$ python -q
>>> import numpy as np
>>> import numpy.linalg as la
>>> np.set_printoptions(precision=4, suppress=True, linewidth=160)
>>> arr = np.array([[4, 2, -6, -10, 2],
...     [4, 2, -6, -10, 2],
...     [4, 2, -6, -10, 2],
...     [6, 3, -9, -15, 3],
...     [0, 0, 0, 0, 0],
...     [4, 2, -6, -10, 2],
...     [6, 3, -9, -15, 3],
...     [0, 0, 0, 0, 0],
...     [0, 0, 0, 0, 0],
...     [6, 3, -9, -15, 3]])
>>> Xc = arr - arr.mean(axis=0)
>>> V = la.svd(Xc)[2][:1]
>>> out = Xc - Xc @ V.T @ V
>>> np.round(la.norm(out) / la.norm(Xc), 4)
np.float64(0.0)
>>> print(la.norm(out, axis=1).round(6).argmax())
0
>>> np.round(out.std(axis=0), 4) + 0
array([0., 0., 0., 0., 0.])
>>> W0 = np.load("run12.npy")
>>> W0
array([[ 7, -1,  4,  3,  1,  3,  2,  1, -3,  1, -1,  2],
       [-2,  8,  2,  2, -4, -4,  2,  5, -2,  3,  3,  2],
       [ 1,  6,  0,  3, -4, -2,  0, -6,  4, -1,  4, -7],
       [-1,  5,  2,  0, -5,  1,  1, -3,  2, -1,  3, -5],
       [-3,  1,  0, -3, -1,  0, -5,  2, -4,  2,  6,  4],
       [-1,  4,  2,  2, -7,  1,  5,  3, -3, -3, -3,  1],
       [-1,  3,  1, -2, -1, -2, -4,  5, -1,  0,  2,  1],
       [ 3,  5,  3,  0,  3,  0,  3, -2, -1, -3, -3,  3],
       [ 1,  3,  3, -2,  2, -1, -2,  4, -2,  1, -1,  3],
       [-6,  4,  5, -1,  0,  2,  3,  0, -3, -3,  0,  4],
       [ 0, -1, -1, -2, -3,  2,  0,  0, -6,  0,  0,  6],
       [ 5, -2,  1,  6,  1,  0,  0, -3,  0,  2,  4, -2],
       [ 0, -1,  1, -1, -1,  1,  2,  1, -3,  0, -3,  3],
       [-1,  2,  2,  1, -2, -1,  2,  1, -1,  2,  2, -1],
       [-6,  5,  4,  0,  1,  1,  1, -1,  0, -3,  3,  1],
       [-4,  3,  4, -1, -1, -2, -1,  4, -2,  4,  5,  0],
       [-3,  4, -1, -1, -5,  1, -4,  3, -3, -3,  4,  3],
       [-2,  5,  7,  2,  0,  3, 10, -3, -4, -2, -4,  4],
       [ 3,  4,  2, -2,  4, -3, -5, -4,  2,  3,  3, -2],
       [ 0,  3, -3,  2, -3,  0,  2, -2, -3,  1,  2,  5],
       [ 4,  2,  2, -3,  2,  1, -1, -4,  1,  1, -1, -1],
       [ 3,  2, -6,  2, -7, -1, -1,  3, -3,  1,  0,  4],
       [-1,  3,  5,  5, -4,  5,  5, -4, -5, -1,  8,  2],
       [ 3,  3, -1,  2, -3,  2,  3, -3,  2,  1, -4, -1],
       [-3,  3,  2,  3, -4,  1,  4,  0,  0, -1,  1, -2],
       [ 2,  1,  1,  8, -5,  2,  2, -4, -3,  1,  8, -1],
       [ 2,  3, -1, -3, -2,  0, -4,  0, -3,  6,  3,  4],
       [-5,  6,  6, -1,  1, -2,  1,  1, -2,  2,  6,  1]])
>>> Xc = W0 - W0.mean(axis=0)
>>> left, sigma, VT = la.svd(Xc, full_matrices=False)
>>> np.abs(VT[0]).argmax()
np.int64(6)
>>> la.matrix_rank(Xc)
np.int64(12)
>>> Xc = (W0 - W0.mean(axis=0)) / W0.std(axis=0)
>>> np.argwhere(np.abs(Xc) > 2)
array([[ 0,  0],
       [ 1,  1],
       [ 1,  5],
       [ 2,  8],
       [ 2, 11],
       [ 3, 11],
       [11,  1],
       [17,  6],
       [21,  2],
       [22,  5],
       [25,  3],
       [26,  9]])
>>> beta = la.lstsq(np.delete(Xc, 0, axis=1), Xc[:, 0])[0]
>>> np.abs(beta).argmax()
np.int64(10)
>>> out = np.c_[W0[:, :3] @ np.array([[-4, 3, 8], [3, 5, -9], [1, -4, 6]]), np.array([0, 0, 3, -1, -3, -3, -2, 1, 1, -2, -2, 0, 3, -1, -1, -2, 3, -3, -2, -3, -3, 0, 2, 0, -1, 2, 2, -3])]
>>> print(out)
[[-27   0  89   0]
 [ 34  26 -76   0]
 [ 14  33 -46   3]
 [ 21  14 -41  -1]
 [ 15  -4 -33  -3]
 [ 18   9 -32  -3]
 [ 14   8 -29  -2]
 [  6  22  -3   1]
 [  8   6  -1   1]
 [ 41 -18 -54  -2]
 [ -4  -1   3  -2]
 [-25   1  64   0]
 [ -2  -9  15   3]
 [ 12  -1 -14  -1]
 [ 43  -9 -69  -1]
 [ 29 -13 -35  -2]
 [ 23  15 -66   3]
 [ 30  -9 -19  -3]
 [  2  21   0  -2]
 [  6  27 -45  -3]
 [ -8  14  26  -3]
 [-12  43 -30   0]
 [ 18  -8  -5   2]
 [ -4  28  -9   0]
 [ 23  -2 -39  -1]
 [ -4   7  13   2]
 [  0  25 -17   2]
 [ 44  -9 -58  -3]]
>>> la.norm(la.qr(W0)[0].T @ out, axis=0) ** 2 / ((out ** 2).sum(axis=0) + 1e-12)
array([1.    , 1.    , 1.    , 0.2847])
>>> np.round(la.norm(out - W0 @ la.lstsq(W0, out)[0], axis=0), 4) + 0
array([0.    , 0.    , 0.    , 9.2261])
>>> np.round(la.lstsq(W0, out[:, 0])[0], 4) + 0
array([-4.,  3.,  1.,  0.,  0.,  0.,  0.,  0.,  0.,  0.,  0.,  0.])
>>> feats = np.loadtxt("mat.csv", delimiter=",")
>>> feats
array([[ 9.,  9.,  3.,  6., 12.,  6.,  3.,  6.,  9.,  6.,  0.,  9., 15.],
       [ 9.,  9.,  3.,  6., 12.,  6.,  3.,  6.,  9.,  6.,  0.,  9., 15.],
       [ 3.,  3.,  1.,  2.,  4.,  2.,  1.,  2.,  3.,  2.,  0.,  3.,  5.],
       [ 6.,  6.,  2.,  4.,  8.,  4.,  2.,  4.,  6.,  4.,  0.,  6., 10.],
       [12., 12.,  4.,  8., 16.,  8.,  4.,  8., 12.,  8.,  0., 12., 20.],
       [ 6.,  6.,  2.,  4.,  8.,  4.,  2.,  4.,  6.,  4.,  0.,  6., 10.],
       [ 3.,  3.,  1.,  2.,  4.,  2.,  1.,  2.,  3.,  2.,  0.,  3.,  5.],
       [ 6.,  6.,  2.,  4.,  8.,  4.,  2.,  4.,  6.,  4.,  0.,  6., 10.],
       [ 9.,  9.,  3.,  6., 12.,  6.,  3.,  6.,  9.,  6.,  0.,  9., 15.],
       [ 6.,  6.,  2.,  4.,  8.,  4.,  2.,  4.,  6.,  4.,  0.,  6., 10.],
       [ 0.,  0.,  0.,  0.,  0.,  0.,  0.,  0.,  0.,  0.,  0.,  0.,  0.],
       [ 9.,  9.,  3.,  6., 12.,  6.,  3.,  6.,  9.,  6.,  0.,  9., 15.],
       [15., 15.,  5., 10., 20., 10.,  5., 10., 15., 10.,  0., 15., 25.]])
>>> np.allclose(feats[:-1].T @ la.lstsq(feats[:-1].T, feats[-1])[0], feats[-1])
True
>>> np.round(np.trace(la.pinv(feats) @ feats), 4)
np.float64(1.0)
>>> np.abs(np.diag(la.qr(feats)[1])) > 1e-9
array([ True, False, False, False, False, False, False, False, False, False, False, False, False])
>>> la.lstsq(feats[:-1].T, feats[-1])[2]
np.int32(1)
>>> J = np.array([[0, 0, 0, 0, 0, 0, 0, 1],
...     [0, 0, 0, 0, 1, 0, 0, 0],
...     [0, 0, 0, 1, 0, 0, 0, 0],
...     [0, 1, 0, 0, 0, 0, 0, 0],
...     [1, 0, 0, 0, 0, 0, 0, 0],
...     [0, 0, 0, 0, 0, 0, 1, 0],
...     [0, 0, 0, 0, 0, 1, 0, 0],
...     [0, 0, 1, 0, 0, 0, 0, 0]])
>>> J
array([[0, 0, 0, 0, 0, 0, 0, 1],
       [0, 0, 0, 0, 1, 0, 0, 0],
       [0, 0, 0, 1, 0, 0, 0, 0],
       [0, 1, 0, 0, 0, 0, 0, 0],
       [1, 0, 0, 0, 0, 0, 0, 0],
       [0, 0, 0, 0, 0, 0, 1, 0],
       [0, 0, 0, 0, 0, 1, 0, 0],
       [0, 0, 1, 0, 0, 0, 0, 0]])
>>> np.allclose(J @ J.T, J.T @ J)
True
>>> print(la.matrix_power(J, 2))
[[0 0 1 0 0 0 0 0]
 [1 0 0 0 0 0 0 0]
 [0 1 0 0 0 0 0 0]
 [0 0 0 0 1 0 0 0]
 [0 0 0 0 0 0 0 1]
 [0 0 0 0 0 1 0 0]
 [0 0 0 0 0 0 1 0]
 [0 0 0 1 0 0 0 0]]
>>> A = np.load("x.npy")
>>> print(A)
[[ 0  0  0 -8  0  0]
 [ 0  0  0  0  9  0]
 [ 0 -3  0  0  0  0]
 [-7  0  0  0  0  0]
 [ 0  0 -9  0  0  0]
 [ 0  0  0  0  0 -8]]
>>> theta = np.radians(120)
>>> Rm = np.eye(6)
>>> Rm[4, 4] = Rm[5, 5] = np.cos(theta)
>>> Rm[4, 5], Rm[5, 4] = -np.sin(theta), np.sin(theta)
>>> Rm
array([[ 1.   ,  0.   ,  0.   ,  0.   ,  0.   ,  0.   ],
       [ 0.   ,  1.   ,  0.   ,  0.   ,  0.   ,  0.   ],
       [ 0.   ,  0.   ,  1.   ,  0.   ,  0.   ,  0.   ],
       [ 0.   ,  0.   ,  0.   ,  1.   ,  0.   ,  0.   ],
       [ 0.   ,  0.   ,  0.   ,  0.   , -0.5  , -0.866],
       [ 0.   ,  0.   ,  0.   ,  0.   ,  0.866, -0.5  ]])
>>> out = A @ Rm.T
>>> out
array([[ 0.    ,  0.    ,  0.    , -8.    ,  0.    ,  0.    ],
       [ 0.    ,  0.    ,  0.    ,  0.    , -4.5   ,  7.7942],
       [ 0.    , -3.    ,  0.    ,  0.    ,  0.    ,  0.    ],
       [-7.    ,  0.    ,  0.    ,  0.    ,  0.    ,  0.    ],
       [ 0.    ,  0.    , -9.    ,  0.    ,  0.    ,  0.    ],
       [ 0.    ,  0.    ,  0.    ,  0.    ,  6.9282,  4.    ]])
>>> print(np.abs(out - A).max(axis=0))
[ 0.   0.   0.   0.  13.5 12. ]
>>> np.allclose(A @ A.T, out @ out.T)
True
>>> np.allclose(la.norm(A, axis=1), la.norm(out, axis=1))
True
>>> E = np.load("m.npy")
>>> E
array([[ 4., -3., -1.,  2.,  1.,  3.,  4.,  4.,  0.,  0.,  2.,  2.,  0.,  1.],
       [ 5.,  4., -1.,  3.,  3.,  3.,  2., -2., -2.,  0., -2., -2.,  0., -2.],
       [ 0.,  4.,  3.,  3., -5., -2.,  0.,  1., -5.,  2., -1.,  1.,  0., -1.],
       [-1., -5.,  3., -2., -1.,  3., -2.,  5.,  3.,  1., -2., -1., -2.,  2.],
       [ 2.,  3., -5.,  0., -5., -2., -3., -1., -4., -2.,  0.,  1.,  0., -1.],
       [ 5., -4.,  5., -4.,  2., -2.,  2., -3.,  1., -1.,  1.,  1.,  2.,  0.],
       [ 0., -2.,  0.,  2.,  0., -5.,  4., -2.,  1.,  2., -1.,  0.,  2.,  2.],
       [ 4.,  1.,  4., -2.,  0.,  3., -2., -1., -1.,  2., -2.,  0., -1., -2.],
       [ 4., -5.,  4.,  0., -1.,  2.,  2.,  3.,  3.,  0., -2.,  2., -2., -1.],
       [ 0.,  0.,  0.,  0.,  0.,  0.,  0.,  0.,  0., -2.,  1.,  2.,  0., -4.],
       [ 0.,  0.,  0.,  0.,  0.,  0.,  0.,  0.,  0., -4.,  2., -3.,  4., -2.],
       [ 0.,  0.,  0.,  0.,  0.,  0.,  0.,  0.,  0.,  2., -2.,  0., -5.,  1.],
       [ 0.,  0.,  0.,  0.,  0.,  0.,  0.,  0.,  0.,  5., -5.,  4.,  1.,  5.],
       [ 0.,  0.,  0.,  0.,  0.,  0.,  0.,  0.,  0., -2., -4.,  4.,  2.,  5.]])
>>> rng = np.random.default_rng(99)
>>> out = E + rng.integers(-2, 3, (14, 11)) @ rng.integers(-2, 3, (11, 14))
>>> print(out)
[[  4.   3. -11.   9.   1.  10.   6.   0.   1.  -1.  -5.   4.   4.   3.]
 [  5.   3.   3.  -4.   2.   0.  -1.   3.  -8.  -3.   9.  -3.  -3.   4.]
 [  1.  10.   1.  -7.  -7.   4.  -8.  -1.  -4.   3.   7.   8.   8.  -1.]
 [  0.  -6.   7.   2.  -4. -11.   6.   7.   1.   1.  -1.  -7.  -3.  11.]
 [  4.  -1.  -7.  -7.  -3.   8.  -4.   4.  -9.  -7.   8.   3.  -5.  -2.]
 [  8.   0.   7.  -3.   0. -15.   8.  -7.   7.   6.  -1.  -4.   8.   5.]
 [  5.  -1.   1. -10.  -4.   0.   2. -14.   0.   7.   3.   6.  17.  -1.]
 [ 10.   0.   5.  -1.  -3.   1.   8.  -3.  -6.   1.  -6.   0.   4.   0.]
 [  2.  -7.   4.   0.   5.   7.  -3.   4.  -2.  -7.  -3.  -2.  -9.  -5.]
 [ -8.  -1.  -5.   9.   8.  -6.  -5.   8.   6.   3.  -8.   4.  -7.   5.]
 [ -4.  -8.  -6.   2.   5.  -1.   4.  -5.  -3.  -9.  -1. -13.  -1.   5.]
 [ -5.   0. -11.   7.   6.   0.   0.   8.   1.  -1.   3.  -5. -17.  15.]
 [ -5.   2.   4.   4.   2.  -8.  -3.   4.   9.   7. -11.  -2.  -5.   0.]
 [  0.  -5.  12.  -8.   0.  -9.   0.  -3.  -7.  -6. -13.  -1.   6.   1.]]
>>> np.abs(out - E).sum(axis=1)
array([53., 54., 62., 56., 59., 66., 76., 43., 49., 88., 68., 77., 66., 70.])
>>> np.round(la.svd(out - E, compute_uv=False), 4) + 0
array([45.9469, 36.729 , 29.6031, 25.4961, 23.6556, 15.6746, 12.3648,  8.8794,  5.4408,  3.8216,  1.1212,  0.    ,  0.    ,  0.    ])
>>> labels = rng.permutation(14)
>>> labels
array([ 4,  2,  5, 12, 10,  8,  6,  3,  0, 13,  1,  7,  9, 11])
>>> out = E[labels][:, labels]
>>> np.allclose(out, E)
False
>>> print(np.diag(out))
[-5.  3. -2.  1.  2.  3.  4. -2.  4.  5.  4. -1. -2.  0.]
>>> blk = np.stack([E, 5 * E, E[::-1]])
>>> np.einsum("bij,cij->bc", blk, blk)
array([[ 1075.,  5375.,    30.],
       [ 5375., 26875.,   150.],
       [   30.,   150.,  1075.]])
>>> blk.shape
(3, 14, 14)
>>> x = np.array([1, 2, 2, 1, 2, 0, 2, 0, 2, 1, 1, 0, 0, 0])
>>> y = E @ x
>>> beta, lr = np.zeros(14), 1 / la.norm(E, 2) ** 2
>>> for i in range(5):
...     beta -= lr * E.T @ (E @ beta - y)
...     if i % 1 == 0: print(i, round(la.norm(E @ beta - y), 4))
... 
0 22.8559
1 15.9503
2 11.9738
3 9.4383
4 7.71
>>> print(round(float(la.cond(E)), 4))
81.7924
